>>> import numpy as np
>>> import numpy.linalg as la
>>> np.set_printoptions(precision=3, suppress=True, linewidth=160, legacy="1.25")
>>> tidy = lambda a: np.round(a, 3) + 0
>>> J = np.load("m.npy")
>>> J
array([[ 0.975,  0.951, -0.002,  0.353,  0.064,  0.267,  0.356],
       [-1.013, -0.954, -0.002, -0.373,  0.078, -0.343, -0.288],
       [ 2.031,  1.801,  0.027,  0.66 ,  0.022,  0.615,  0.625],
       [-2.258, -2.19 , -0.064, -0.757, -0.067, -0.647, -0.733],
       [ 0.27 ,  0.367, -0.01 ,  0.012, -0.074,  0.098,  0.091],
       [-0.348, -0.4  ,  0.14 , -0.16 ,  0.07 , -0.11 , -0.142],
       [ 2.322,  2.322,  0.069,  0.836, -0.049,  0.743,  0.716],
       [ 8.131,  8.137,  0.008,  2.767, -0.031,  2.7  ,  2.685],
       [-1.975, -1.973,  0.029, -0.757,  0.021, -0.654, -0.612],
       [ 1.432,  1.452, -0.049,  0.5  ,  0.036,  0.505,  0.417],
       [-2.961, -2.946,  0.034, -0.97 , -0.046, -0.92 , -1.026],
       [-2.894, -2.791,  0.063, -0.889,  0.13 , -0.937, -1.008],
       [-9.841, -9.816,  0.026, -3.302,  0.07 , -3.219, -3.255],
       [-5.069, -5.135, -0.011, -1.652,  0.088, -1.703, -1.55 ],
       [-0.805, -0.801, -0.002, -0.236, -0.001, -0.345, -0.278],
       [ 1.953,  2.012, -0.116,  0.616,  0.001,  0.672,  0.742],
       [ 0.988,  1.106,  0.   ,  0.323, -0.028,  0.311,  0.329],
       [ 4.682,  4.659,  0.01 ,  1.6  , -0.088,  1.488,  1.595],
       [-3.453, -3.388, -0.042, -1.114, -0.004, -1.076, -1.15 ],
       [ 2.377,  2.335, -0.059,  0.819, -0.04 ,  0.782,  0.785],
       [-2.881, -2.846,  0.078, -0.912,  0.022, -0.978, -0.881],
       [-8.004, -7.991, -0.015, -2.664, -0.055, -2.634, -2.721],
       [-1.243, -1.203, -0.009, -0.308, -0.109, -0.423, -0.441],
       [ 0.545,  0.5  , -0.077,  0.207,  0.072,  0.157,  0.092]])
>>> cen = J - J.mean(axis=0)
>>> left, s, vt = la.svd(cen, full_matrices=False)
>>> tidy(s)
array([27.914,  0.329,  0.281,  0.241,  0.232,  0.196,  0.139])
>>> tidy(np.abs(vt[-1]))
array([0.274, 0.193, 0.202, 0.303, 0.022, 0.817, 0.296])
>>> la.matrix_rank(cen)
7
>>> tidy(vt[0] * np.sign(vt[0, np.abs(vt[0]).argmax()]))
array([ 0.656,  0.654, -0.001,  0.22 , -0.003,  0.215,  0.217])
>>> (np.sign(left[:, 0]) == np.sign(left[0, 0])).astype(int)
array([1, 0, 1, 0, 1, 1, 1, 1, 0, 1, 0, 0, 0, 0, 0, 1, 1, 1, 0, 1, 0, 0, 0, 1])
>>> tidy(s ** 2 / (s ** 2).sum())
array([1., 0., 0., 0., 0., 0., 0.])
>>> np.searchsorted(np.cumsum(s ** 2) / (s ** 2).sum(), 0.9) + 1
1
>>> cen = J - J.mean(axis=0)
>>> vecs = la.svd(cen)[2][:1]
>>> B = cen - cen @ vecs.T @ vecs
>>> tidy(np.cov(cen @ vecs.T, rowvar=False))
33.878
>>> tidy(B.std(axis=0))
array([0.034, 0.037, 0.054, 0.046, 0.06 , 0.035, 0.051])
>>> F = np.loadtxt("x.csv", delimiter=",")
>>> F
array([[ 0.,  0.,  2.,  0.,  0.,  0.,  1.,  2.,  2.,  0.,  3.],
       [ 4.,  2.,  0.,  3.,  4.,  1.,  0.,  0.,  2.,  0.,  0.],
       [ 0.,  0.,  5.,  0.,  0.,  0.,  4.,  5.,  2.,  0.,  9.],
       [ 2.,  0.,  1.,  1.,  2.,  0.,  0.,  1.,  2.,  0.,  1.],
       [ 0.,  0.,  2.,  0.,  0.,  0.,  1.,  2.,  2.,  0.,  3.],
       [ 0.,  0.,  3.,  0.,  0.,  0.,  2.,  3.,  2.,  0.,  5.],
       [ 0.,  0.,  6.,  0.,  0.,  0.,  5.,  6.,  2.,  0., 11.],
       [ 8.,  6.,  0.,  7.,  8.,  3.,  0.,  0.,  2.,  0.,  0.],
       [10.,  8.,  0.,  9., 10.,  4.,  0.,  0.,  2.,  0.,  0.],
       [10.,  8.,  0.,  9., 10.,  4.,  0.,  0.,  2.,  0.,  0.],
       [ 4.,  2.,  0.,  3.,  4.,  1.,  0.,  0.,  2.,  0.,  0.],
       [ 0.,  0.,  2.,  0.,  0.,  0.,  1.,  2.,  2.,  0.,  3.],
       [ 0.,  0.,  4.,  0.,  0.,  0.,  3.,  4.,  2.,  0.,  7.],
       [ 8.,  6.,  0.,  7.,  8.,  3.,  0.,  0.,  2.,  0.,  0.],
       [ 0.,  0.,  3.,  0.,  0.,  0.,  2.,  3.,  2.,  0.,  5.],
       [ 0.,  0.,  3.,  0.,  0.,  0.,  2.,  3.,  2.,  0.,  5.],
       [ 0.,  0.,  3.,  0.,  0.,  0.,  2.,  3.,  2.,  0.,  5.],
       [ 6.,  4.,  0.,  5.,  6.,  2.,  0.,  0.,  2.,  0.,  0.],
       [ 6.,  4.,  0.,  5.,  6.,  2.,  0.,  0.,  2.,  0.,  0.],
       [ 0.,  0.,  3.,  0.,  0.,  0.,  2.,  3.,  2.,  0.,  5.],
       [ 8.,  6.,  0.,  7.,  8.,  3.,  0.,  0.,  2.,  0.,  0.],
       [ 8.,  6.,  0.,  7.,  8.,  3.,  0.,  0.,  2.,  0.,  0.],
       [ 8.,  6.,  0.,  7.,  8.,  3.,  0.,  0.,  2.,  0.,  0.],
       [ 0.,  0.,  2.,  0.,  0.,  0.,  1.,  2.,  2.,  0.,  3.],
       [ 0.,  0.,  4.,  0.,  0.,  0.,  3.,  4.,  2.,  0.,  7.]])
>>> # row 4 repeats row 0
>>> left, s, vt = la.svd(F)
>>> vecs = vt[:(s > 1e-8).sum()]
>>> rng = np.random.default_rng(9670)
>>> x0 = F[24] + 4 * F[3] + rng.integers(2) * np.eye(11)[6]
>>> x0
array([ 8.,  0.,  8.,  4.,  8.,  0.,  4.,  8., 10.,  0., 11.])
>>> np.allclose(vecs.T @ vecs @ x0, x0)
False
>>> tidy(np.diag(vecs.T @ vecs))
array([0.453, 0.679, 0.4  , 0.245, 0.453, 0.17 , 0.6  , 0.4  , 1.   , 0.   , 0.6  ])
>>> la.matrix_rank(np.vstack([F, x0]))
6
>>> r = la.matrix_rank(F)
>>> r
5
>>> N = la.svd(F)[2][r:].T
>>> N.shape
(11, 6)
>>> [int(la.matrix_rank(F[:i])) for i in range(1, len(F) + 1)]
[1, 2, 3, 4, 4, 4, 4, 5, 5, 5, 5, 5, 5, 5, 5, 5, 5, 5, 5, 5, 5, 5, 5, 5, 5]
>>> [int(la.matrix_rank(np.delete(F, i, axis=0))) for i in range(25)]
[5, 5, 5, 4, 5, 5, 5, 5, 5, 5, 5, 5, 5, 5, 5, 5, 5, 5, 5, 5, 5, 5, 5, 5, 5]
>>> np.allclose(F @ N, 0)
True
>>> X = np.load("layer2.npy")
>>> tidy(X)
array([[-1.962,  0.22 , -0.893,  0.635, -0.337,  1.605, -0.427,  0.797, -0.055,  0.138,  0.61 ],
       [-1.668, -1.302,  0.358, -0.109, -0.368, -1.24 , -0.22 , -1.473, -0.322,  0.437,  0.443],
       [ 0.687, -1.599, -0.252,  0.709, -0.394,  0.176,  0.258,  0.971, -1.696,  1.05 , -0.479],
       [ 0.196, -0.492, -0.294, -0.546,  2.383,  0.193, -0.283,  0.104,  0.143,  1.034,  1.2  ],
       [ 0.   ,  1.237, -0.483, -0.297, -0.728, -1.592,  0.165,  1.064, -0.637,  0.583,  1.476],
       [-0.294, -0.375,  0.311,  0.02 , -0.428, -0.439,  0.244,  0.981,  2.045,  1.594, -0.746],
       [ 0.589, -0.569, -0.871,  2.101,  0.171, -0.831, -0.837,  0.002,  0.877, -0.789,  0.585],
       [ 0.098,  1.033, -1.05 ,  0.018,  0.125, -0.258, -1.691, -0.795, -0.457,  1.148, -1.311],
       [-1.079,  0.769,  0.357,  1.104,  1.432, -0.866,  1.1  ,  0.465, -0.56 , -0.227, -1.143],
       [ 0.098, -0.205, -2.233, -0.377, -0.102, -0.026,  1.741, -0.782,  0.339,  0.052, -0.219],
       [ 0.491,  0.873,  0.787,  1.385, -0.314,  0.765,  0.856, -1.299, -0.027,  1.321,  0.781]])
>>> B = X + rng.integers(-2, 3, (11, 10)) @ rng.integers(-2, 3, (10, 11))
>>> tidy(B)
array([[ -1.962,  -2.78 ,  13.107,  -2.365,   4.663,  -4.395,   4.573,  -5.203,  -4.055,   7.138,   7.61 ],
       [  9.332, -13.302,  -0.642,   4.891, -15.368,  13.76 ,   4.78 ,   1.527,   6.678,   0.437,   6.443],
       [ 16.687,  -5.599,  -4.252,   2.709,  -7.394,   4.176,  -8.742,   9.971,  -5.696, -11.95 ,  -6.479],
       [  4.196,  -3.492,   1.706,  11.454,   1.383,   4.193,   5.717,  -1.896,   4.143,  -2.966,   3.2  ],
       [ 10.   ,   0.237,  -7.483,  -2.297,  -1.728,  -0.592,  -9.835,   5.064,  -2.637,  -7.417,  -0.524],
       [  6.706,  -4.375,  -8.689,  -2.98 ,  -4.428,  15.561,   8.244,  -1.019,   6.045,   0.594,  -5.746],
       [  8.589,   0.431,  -0.871,  -3.899,  -5.829,   0.169,  -0.837,   5.002,   4.877,   6.211,   9.585],
       [-11.902,   1.033,   6.95 ,  -9.982,   5.125,  -4.258,   9.309, -11.795,  -0.457,  16.148,  -3.311],
       [  2.921,  16.769, -10.643,   1.104,   4.432,  -6.866,   0.1  ,   4.465,   1.44 ,  -2.227,   1.857],
       [  6.098,   2.795,   0.767, -10.377,   5.898,  10.974,   5.741,   9.218,  -2.661,   1.052,  -6.219],
       [  3.491,   0.873, -16.213,  -5.615, -12.314,  11.765,  -4.144,   6.701,   6.973,   1.321,  -5.219]])
>>> la.matrix_rank(B - X, tol=1e-8)
10
>>> np.abs(B - X).sum(axis=1)
array([60., 80., 78., 44., 48., 63., 47., 78., 52., 63., 76.])
>>> tidy(la.svd(B - X, compute_uv=False))
array([52.138, 34.172, 28.712, 22.522, 20.405, 17.031,  9.925,  5.314,  2.484,  0.052,  0.   ])
>>> f, r1 = X[1], X[4]
>>> tidy(f @ r1)
0.0
>>> pr = (f @ r1) / (f @ f) * f
>>> tidy(r1 - pr)
array([ 0.   ,  1.237, -0.483, -0.297, -0.728, -1.592,  0.165,  1.064, -0.637,  0.583,  1.476])
>>> la.matrix_rank(np.outer(f, r1))
1
>>> B = np.array([[2, 1],
...     [-1, -1],
...     [2, 2],
...     [-3, -3],
...     [2, 3],
...     [3, -1],
...     [1, -2],
...     [1, -1],
...     [-2, -3],
...     [3, 0],
...     [-1, -1]])
>>> la.matrix_rank(X @ B)
2
>>> x0 = np.array([1, 3, 0, 3, 2, 2, 2, 1, 3, 2, 2])
>>> h1 = np.maximum(F @ x0, 0)
>>> np.flatnonzero(h1 > 1e-9)
array([ 0,  1,  2,  3,  4,  5,  6,  7,  8,  9, 10, 11, 12, 13, 14, 15, 16, 17, 18, 19, 20, 21, 22, 23, 24])
>>> F.T @ h1
array([5876., 4350., 1180., 5113., 5876., 2175.,  842., 1180., 2166.,    0., 2022.])
>>> h1
array([16., 35., 37., 18., 16., 23., 44., 75., 95., 95., 35., 16., 30., 75., 23., 23., 23., 55., 55., 23., 75., 75., 75., 16., 30.])
>>> tidy(np.tanh(F @ x0))
array([1., 1., 1., 1., 1., 1., 1., 1., 1., 1., 1., 1., 1., 1., 1., 1., 1., 1., 1., 1., 1., 1., 1., 1., 1.])
>>> np.maximum(F @ (3 * x0), 0)
array([ 48., 105., 111.,  54.,  48.,  69., 132., 225., 285., 285., 105.,  48.,  90., 225.,  69.,  69.,  69., 165., 165.,  69., 225., 225., 225.,  48.,  90.])
>>> np.maximum(F @ x0, 0) - np.maximum(-F @ x0, 0)
array([16., 35., 37., 18., 16., 23., 44., 75., 95., 95., 35., 16., 30., 75., 23., 23., 23., 55., 55., 23., 75., 75., 75., 16., 30.])
>>> mat = np.load("mat.npy")
>>> mat
array([[ 1.02,  4.  , -2.  , -2.  , -4.  , -2.  ,  3.  , -5.  , -3.  ,  5.  ,  2.  ,  0.  ],
       [-4.  ,  0.02,  5.  ,  0.  , -2.  , -3.  ,  4.  ,  2.  ,  2.  , -5.  ,  4.  ,  0.  ],
       [ 5.  , -2.  ,  4.02, -3.  ,  3.  , -3.  ,  1.  , -1.  ,  3.  ,  5.  ,  4.  ,  1.  ],
       [-4.  ,  1.  ,  0.  , -2.98, -5.  , -1.  , -1.  ,  2.  ,  3.  ,  2.  ,  2.  , -5.  ],
       [ 2.  , -5.  ,  4.  ,  3.  ,  4.02, -5.  , -3.  , -4.  , -4.  , -4.  , -1.  , -3.  ],
       [ 1.  ,  5.  , -3.  ,  4.  , -3.  , -0.98, -2.  , -4.  ,  2.  ,  1.  , -1.  , -2.  ],
       [-4.  , -4.  , -2.  ,  0.  , -3.  ,  2.  ,  2.02,  2.  ,  5.  ,  0.  ,  0.  ,  5.  ],
       [-3.  ,  1.  , -2.  , -4.  ,  4.  , -3.  , -1.  , -3.98,  4.  ,  1.  , -4.  ,  1.  ],
       [ 4.  ,  5.  ,  1.  ,  1.  ,  1.  ,  0.  ,  4.  , -1.  , -1.98,  0.  ,  1.  , -3.  ],
       [-3.  ,  2.  , -2.  ,  0.  ,  0.  ,  4.  , -2.  ,  1.  ,  3.  , -0.98,  4.  ,  5.  ],
       [ 3.  , -3.  ,  3.  , -2.  , -2.  ,  1.  ,  1.  , -4.  , -1.  , -3.  , -4.98, -2.  ],
       [ 1.  ,  4.  , -2.  , -2.  , -4.  , -2.  ,  3.  , -5.  , -3.  ,  5.  ,  2.  ,  0.02]])
>>> f = np.array([0, 0])
>>> np.polyval(f, mat[7])
array([0., 0., 0., 0., 0., 0., 0., 0., 0., 0., 0., 0.])
>>> np.convolve(mat[7], f)
array([0., 0., 0., 0., 0., 0., 0., 0., 0., 0., 0., 0., 0.])
>>> B = mat / la.norm(mat, axis=1, keepdims=True)
>>> C2 = B @ B.T
>>> tidy(np.degrees(np.arccos(np.clip(C2[6, 10], -1, 1))))
101.036
>>> tidy(la.norm(B, axis=1))
array([1., 1., 1., 1., 1., 1., 1., 1., 1., 1., 1., 1.])
>>> w1 = np.array([[1, 2, 3],
...     [1, 1, 3],
...     [2, 1, 1],
...     [0, 0, 0],
...     [0, 2, 0],
...     [1, 0, 0],
...     [2, 2, 2],
...     [2, 0, 2],
...     [3, 0, 2],
...     [0, 0, 3],
...     [0, 3, 0],
...     [3, 2, 0]])
>>> b = np.array([1, -3, 2])
>>> H = np.maximum(mat @ w1 + b, 0)
>>> tidy((H > 0).mean(axis=0))
array([0.417, 0.5  , 0.5  ])
>>> tidy(H)
array([[ 0.  ,  5.04, 20.06],
       [22.02, 10.02,  0.  ],
       [21.04, 31.02, 36.02],
       [ 0.  ,  0.  ,  7.  ],
       [ 0.  ,  0.  ,  0.  ],
       [ 0.  ,  0.  , 12.  ],
       [29.04,  0.  ,  0.  ],
       [ 0.  ,  0.  ,  0.  ],
       [ 3.06, 18.  , 32.04],
       [22.  ,  9.  ,  0.  ],
       [ 0.  ,  0.  ,  0.  ],
       [ 0.  ,  5.04, 20.  ]])
>>> Z = np.array([[2, 2, 1], [-3, -2, 0], [-1, 1, 1]])
>>> tidy(H @ Z)
array([[-35.18,   9.98,  20.06],
       [ 13.98,  24.  ,  22.02],
       [-87.  ,  16.06,  57.06],
       [ -7.  ,   7.  ,   7.  ],
       [  0.  ,   0.  ,   0.  ],
       [-12.  ,  12.  ,  12.  ],
       [ 58.08,  58.08,  29.04],
       [  0.  ,   0.  ,   0.  ],
       [-79.92,   2.16,  35.1 ],
       [ 17.  ,  26.  ,  22.  ],
       [  0.  ,   0.  ,   0.  ],
       [-35.12,   9.92,  20.  ]])
>>> w1 @ Z
array([[-7,  1,  4],
       [-4,  3,  4],
       [ 0,  3,  3],
       [ 0,  0,  0],
       [-6, -4,  0],
       [ 2,  2,  1],
       [-4,  2,  4],
       [ 2,  6,  4],
       [ 4,  8,  5],
       [-3,  3,  3],
       [-9, -6,  0],
       [ 0,  2,  3]])
>>> W0 = np.array([[-16.0, -5.0, -7.0, 0.0],
...     [-12.0, -12.0, -4.0, 0.0],
...     [54.0, 27.0, 23.0, 0.0],
...     [-12.0, -17.0, -4.0, 5.0]])
>>> B = la.inv(W0)
>>> np.allclose(B, W0.T)
False
>>> (np.abs(B) > 1e-9).astype(int)
array([[1, 1, 1, 0],
       [1, 1, 1, 0],
       [1, 1, 1, 0],
       [1, 1, 1, 1]])
